% ipython --no-banner

In [1]: import numpy as np

In [2]: import numpy.linalg as la

In [3]: np.set_printoptions(suppress=True, linewidth=160)

In [4]: E = np.array([[2.0, 0.0, -3.0, -2.0, 2.0, 0.0],
   ...:     [0.0, -2.0, 0.0, -1.0, 1.0, 1.0],
   ...:     [0.0, 3.0, 0.0, 3.0, 0.0, 1.0],
   ...:     [0.0, 0.0, -2.0, -2.0, 0.0, -2.0],
   ...:     [0.0, -2.0, 1.0, 3.0, 1.0, 0.0],
   ...:     [0.0, -3.0, 3.0, 3.0, -1.0, 2.0]])

In [5]: f = np.array([0, 1])

In [6]: np.polyval(f, E[2])
Out[6]: array([1., 1., 1., 1., 1., 1.])

In [7]: np.array([np.convolve(row, f, "same") for row in E])
Out[7]: 
array([[ 0.,  2.,  0., -3., -2.,  2.],
       [ 0.,  0., -2.,  0., -1.,  1.],
       [ 0.,  0.,  3.,  0.,  3.,  0.],
       [ 0.,  0.,  0., -2., -2.,  0.],
       [ 0.,  0., -2.,  1.,  3.,  1.],
       [ 0.,  0., -3.,  3.,  3., -1.]])

In [8]: np.cross(E[2, :3], E[4, :3])
Out[8]: array([ 3.,  0., -0.])

In [9]: np.convolve(E[2], f)
Out[9]: array([0., 0., 3., 0., 3., 0., 1.])

In [10]: Q, Rm = la.qr(E)

In [11]: np.round(np.abs(np.diag(Rm)), 1)
Out[11]: array([2. , 5.1, 3.1, 3.1, 1.3, 1.3])

In [12]: abs(Rm[0, 0]), round(la.norm(E[:, 0]), 1)
Out[12]: (np.float64(2.0), np.float64(2.0))

In [13]: round(np.trace(Q @ Q.T), 1)
Out[13]: np.float64(6.0)

In [14]: Q.round(1) + 0
Out[14]: 
array([[ 1. ,  0. ,  0. ,  0. ,  0. ,  0. ],
       [ 0. , -0.4,  0.3,  0. , -0.6, -0.7],
       [ 0. ,  0.6, -0.4, -0.5,  0. , -0.5],
       [ 0. ,  0. ,  0.7, -0.3,  0.6, -0.2],
       [ 0. , -0.4, -0.1, -0.8, -0.2,  0.4],
       [ 0. , -0.6, -0.6,  0. ,  0.5, -0.3]])

In [15]: Q.shape, Rm.shape
Out[15]: ((6, 6), (6, 6))

In [16]: def softmax(z):
    ...:     e = np.exp(z - z.max(axis=-1, keepdims=True))
    ...:     return e / e.sum(axis=-1, keepdims=True)
    ...: 

In [17]: np.round(softmax(E[3]), 1) + 0
Out[17]: array([0.3, 0.3, 0. , 0. , 0.3, 0. ])

In [18]: np.round(softmax(E).sum(axis=1), 1)
Out[18]: array([1., 1., 1., 1., 1., 1.])

In [19]: att = E @ E.T / np.sqrt(6)

In [20]: softmax(att).round(6).argmax(axis=1)
Out[20]: array([0, 1, 2, 3, 5, 5])

In [21]: np.round(softmax(att), 1) + 0
Out[21]: 
array([[1. , 0. , 0. , 0. , 0. , 0. ],
       [0.2, 0.6, 0. , 0. , 0.1, 0.2],
       [0. , 0. , 1. , 0. , 0. , 0. ],
       [0.3, 0. , 0. , 0.7, 0. , 0. ],
       [0. , 0. , 0. , 0. , 0.3, 0.7],
       [0. , 0. , 0. , 0. , 0. , 1. ]])

In [22]: A2 = np.array([[5]])

In [23]: W2 = np.array([[-7, 3], [-2, 0]])

In [24]: A = np.block([[A2, np.zeros((1, 2))], [np.zeros((2, 1)), W2]])

In [25]: A
Out[25]: 
array([[ 5.,  0.,  0.],
       [ 0., -7.,  3.],
       [ 0., -2.,  0.]])

In [26]: Q, Rm = la.qr(A)

In [27]: Rm.round(1)
Out[27]: 
array([[ 5. ,  0. ,  0. ],
       [ 0. ,  7.3, -2.9],
       [ 0. ,  0. , -0.8]])

In [28]: np.round(Q @ Rm, 1) + 0
Out[28]: 
array([[ 5.,  0.,  0.],
       [ 0., -7.,  3.],
       [ 0., -2.,  0.]])

In [29]: np.allclose(Rm.T @ Rm, A.T @ A)
Out[29]: True

In [30]: np.round(np.abs(np.diag(Rm)), 1)
Out[30]: array([5. , 7.3, 0.8])

In [31]: Q.round(1)
Out[31]: 
array([[ 1. ,  0. ,  0. ],
       [-0. , -1. , -0.3],
       [-0. , -0.3,  1. ]])

In [32]: np.poly(A)
Out[32]: array([  1.,   2., -29., -30.])

In [33]: round(la.det(A.T), 1)
Out[33]: np.float64(30.0)

In [34]: np.einsum("ij,ji->", A, A)
Out[34]: np.float64(62.0)

In [35]: round(float(la.eigvals(A).sum().real), 1)
Out[35]: -2.0

In [36]: np.round(la.det(2 * A), 1), round(la.det(A), 1)
Out[36]: (np.float64(240.0), np.float64(30.0))

In [37]: P = np.triu(np.array([[2, 0, 2], [2, 2, 0], [1, 1, 1]]), 1) + np.eye(3)

In [38]: A2 = P @ A @ la.inv(P)

In [39]: np.round(la.det(A2), 1)
Out[39]: np.float64(30.0)

In [40]: A2
Out[40]: 
array([[  5.,  -4., -10.],
       [  0.,  -7.,   3.],
       [  0.,  -2.,   0.]])

In [41]: round(float(la.det(A)), 1)
Out[41]: 30.0

In [42]: (la.matrix_power((A != 0) + (A.T != 0) + np.eye(3), 3) > 0).astype(int)
Out[42]: 
array([[1, 0, 0],
       [0, 1, 1],
       [0, 1, 1]])

In [43]: np.round(np.sort(la.eigvals(A).real), 1)
Out[43]: array([-6., -1.,  5.])

In [44]: np.flatnonzero(la.matrix_power((A != 0) + (A.T != 0) + np.eye(3), 3)[0])
Out[44]: array([0])

In [45]: A @ A
Out[45]: 
array([[ 25.,   0.,   0.],
       [  0.,  43., -21.],
       [  0.,  14.,  -6.]])

In [46]: K = np.array([[1, 0, 3, 0, 3, 2, 2, 1],
    ...:     [0, 2, 3, 3, 1, 0, 1, 2],
    ...:     [2, 0, 2, 0, 3, 1, 3, 0],
    ...:     [3, 0, 2, 3, 2, 2, 3, 2],
    ...:     [0, 0, 1, 3, 0, 0, 2, 2],
    ...:     [0, 2, 0, 0, 3, 0, 0, 2],
    ...:     [0, 3, 1, 3, 0, 1, 2, 2],
    ...:     [3, 1, 1, 2, 1, 1, 0, 2],
    ...:     [0, 2, 3, 0, 1, 0, 1, 3]])

In [47]: K[-1] = K[0] + 3 * K[1]

In [48]: K
Out[48]: 
array([[ 1,  0,  3,  0,  3,  2,  2,  1],
       [ 0,  2,  3,  3,  1,  0,  1,  2],
       [ 2,  0,  2,  0,  3,  1,  3,  0],
       [ 3,  0,  2,  3,  2,  2,  3,  2],
       [ 0,  0,  1,  3,  0,  0,  2,  2],
       [ 0,  2,  0,  0,  3,  0,  0,  2],
       [ 0,  3,  1,  3,  0,  1,  2,  2],
       [ 3,  1,  1,  2,  1,  1,  0,  2],
       [ 1,  6, 12,  9,  6,  2,  5,  7]])

In [49]: f = np.array([0, 0])

In [50]: np.convolve(K[7], f)
Out[50]: array([0, 0, 0, 0, 0, 0, 0, 0, 0])

In [51]: x0 = np.array([-5, -5, 5, 6, -1, 2, -5, 5])

In [52]: target = K @ x0

In [53]: beta, lr = np.zeros(8), 1 / la.norm(K, 2) ** 2

In [54]: for i in range(250):
    ...:     beta -= lr * K.T @ (K @ beta - target)
    ...:     if i % 50 == 0: print(i, round(la.norm(K @ beta - target), 1))
    ...: 
0 37.7
50 12.8
100 8.9
150 6.7
200 5.3

In [55]: beta.round(1)
Out[55]: array([-3.3, -3.5,  5.6,  4.9, -1.9, -0.4, -3.7,  4.5])

In [56]: round(float(la.cond(K)), 1)
Out[56]: 77.8

In [57]: A2 = K / np.sqrt((K ** 2).mean(axis=1, keepdims=True))

In [58]: la.matrix_rank(A2) == la.matrix_rank(K)
Out[58]: np.True_

In [59]: np.round(la.norm(A2, axis=1), 1)
Out[59]: array([2.8, 2.8, 2.8, 2.8, 2.8, 2.8, 2.8, 2.8, 2.8])

In [60]: np.round(K - K.mean(axis=1, keepdims=True), 1)
Out[60]: 
array([[-0.5, -1.5,  1.5, -1.5,  1.5,  0.5,  0.5, -0.5],
       [-1.5,  0.5,  1.5,  1.5, -0.5, -1.5, -0.5,  0.5],
       [ 0.6, -1.4,  0.6, -1.4,  1.6, -0.4,  1.6, -1.4],
       [ 0.9, -2.1, -0.1,  0.9, -0.1, -0.1,  0.9, -0.1],
       [-1. , -1. ,  0. ,  2. , -1. , -1. ,  1. ,  1. ],
       [-0.9,  1.1, -0.9, -0.9,  2.1, -0.9, -0.9,  1.1],
       [-1.5,  1.5, -0.5,  1.5, -1.5, -0.5,  0.5,  0.5],
       [ 1.6, -0.4, -0.4,  0.6, -0.4, -0.4, -1.4,  0.6],
       [-5. ,  0. ,  6. ,  3. ,  0. , -4. , -1. ,  1. ]])

In [61]: feats = np.loadtxt("m.csv", delimiter=",")

In [62]: feats
Out[62]: 
array([[18., 13.,  3., 16., 18., 11.,  5.],
       [12.,  7.,  0.,  8., 14.,  9.,  5.],
       [12.,  7.,  0.,  8., 14.,  9.,  5.],
       [ 7.,  4.,  0.,  8.,  6.,  2.,  1.],
       [ 0.,  0.,  0.,  2.,  0.,  0.,  0.],
       [ 0.,  0.,  0.,  2.,  0.,  0.,  0.],
       [ 8.,  4.,  0.,  6.,  9.,  5.,  3.],
       [21., 16.,  6., 20., 20., 12.,  5.],
       [15., 10.,  0., 12., 16., 10.,  5.],
       [18., 13.,  3., 16., 18., 11.,  5.],
       [15., 10.,  0., 12., 16., 10.,  5.],
       [ 8.,  4.,  0.,  6.,  9.,  5.,  3.],
       [ 3.,  1.,  0.,  6.,  1.,  0.,  0.],
       [15., 10.,  0., 12., 16., 10.,  5.],
       [18., 13.,  3., 16., 18., 11.,  5.],
       [11.,  7.,  0., 10., 11.,  6.,  3.],
       [11.,  7.,  0., 10., 11.,  6.,  3.],
       [17., 13.,  6., 18., 15.,  8.,  3.],
       [11.,  7.,  0., 10., 11.,  6.,  3.],
       [ 6.,  4.,  3., 10.,  3.,  0.,  0.],
       [18., 13.,  3., 16., 18., 11.,  5.],
       [18., 13.,  3., 16., 18., 11.,  5.],
       [ 3.,  1.,  0.,  6.,  1.,  0.,  0.],
       [10.,  7.,  3., 12.,  8.,  3.,  1.]])

In [63]: # row 2 repeats row 1

In [64]: ev, V = la.eig(A)

In [65]: np.round(np.sort(la.eigvals(la.inv(A))), 1)
Out[65]: array([-1. , -0.2,  0.2])

In [66]: np.round(A @ V[:, 0] - ev[0] * V[:, 0], 1) + 0
Out[66]: array([0., 0., 0.])

In [67]: W0 = np.load("dump.npy")

In [68]: W0
Out[68]: 
array([[ 2,  2,  2,  2,  2],
       [ 2,  4,  4,  4,  4],
       [ 2,  4,  6,  6,  6],
       [ 2,  4,  6,  8,  8],
       [ 2,  4,  6,  8, 10]])

In [69]: theta = np.radians(30)

In [70]: Rm = np.eye(6)

In [71]: Rm[5, 5] = Rm[1, 1] = np.cos(theta)

In [72]: Rm[5, 1], Rm[1, 5] = -np.sin(theta), np.sin(theta)

In [73]: Rm.round(1)
Out[73]: 
array([[ 1. ,  0. ,  0. ,  0. ,  0. ,  0. ],
       [ 0. ,  0.9,  0. ,  0. ,  0. ,  0.5],
       [ 0. ,  0. ,  1. ,  0. ,  0. ,  0. ],
       [ 0. ,  0. ,  0. ,  1. ,  0. ,  0. ],
       [ 0. ,  0. ,  0. ,  0. ,  1. ,  0. ],
       [ 0. , -0.5,  0. ,  0. ,  0. ,  0.9]])

In [74]: A2 = E @ Rm.T

In [75]: A2.round(1)
Out[75]: 
array([[ 2. ,  0. , -3. , -2. ,  2. ,  0. ],
       [ 0. , -1.2,  0. , -1. ,  1. ,  1.9],
       [ 0. ,  3.1,  0. ,  3. ,  0. , -0.6],
       [ 0. , -1. , -2. , -2. ,  0. , -1.7],
       [ 0. , -1.7,  1. ,  3. ,  1. ,  1. ],
       [ 0. , -1.6,  3. ,  3. , -1. ,  3.2]])

In [76]: round(la.det(Rm), 1), round(float(np.trace(Rm)), 1)
Out[76]: (np.float64(1.0), 5.7)

In [77]: x0 = np.array([3, 0, -4])

In [78]: la.norm(A @ x0) <= la.norm(A, 2) * la.norm(x0) + 1e-9
Out[78]: np.True_

In [79]: np.sign((A @ x0).round(6))
Out[79]: array([ 1., -1.,  0.])

In [80]: A @ (2 * x0)
Out[80]: array([ 30., -24.,   0.])

In [81]: np.einsum("ij,j->i", A, x0)
Out[81]: array([ 15., -12.,   0.])

In [82]: A @ x0
Out[82]: array([ 15., -12.,   0.])

In [83]: (A * x0).sum(axis=1)
Out[83]: array([ 15., -12.,   0.])

In [84]: (A @ x0).argmax()
Out[84]: np.int64(0)

In [85]: ev, V = la.eig(W0)

In [86]: np.round(np.sort(la.eigvals(W0 @ W0)), 1)
Out[86]: array([  0.3,   0.5,   1.4,   8.4, 609.5])

In [87]: np.round(np.sort(la.eigvals(la.inv(W0))), 1) + 0
Out[87]: array([0. , 0.3, 0.9, 1.4, 1.8])

In [88]: np.round(W0 @ V[:, 0] - ev[0] * V[:, 0], 1) + 0
Out[88]: array([0., 0., 0., 0., 0.])

In [89]: ev.round(1)
Out[89]: array([24.7,  2.9,  1.2,  0.7,  0.5])
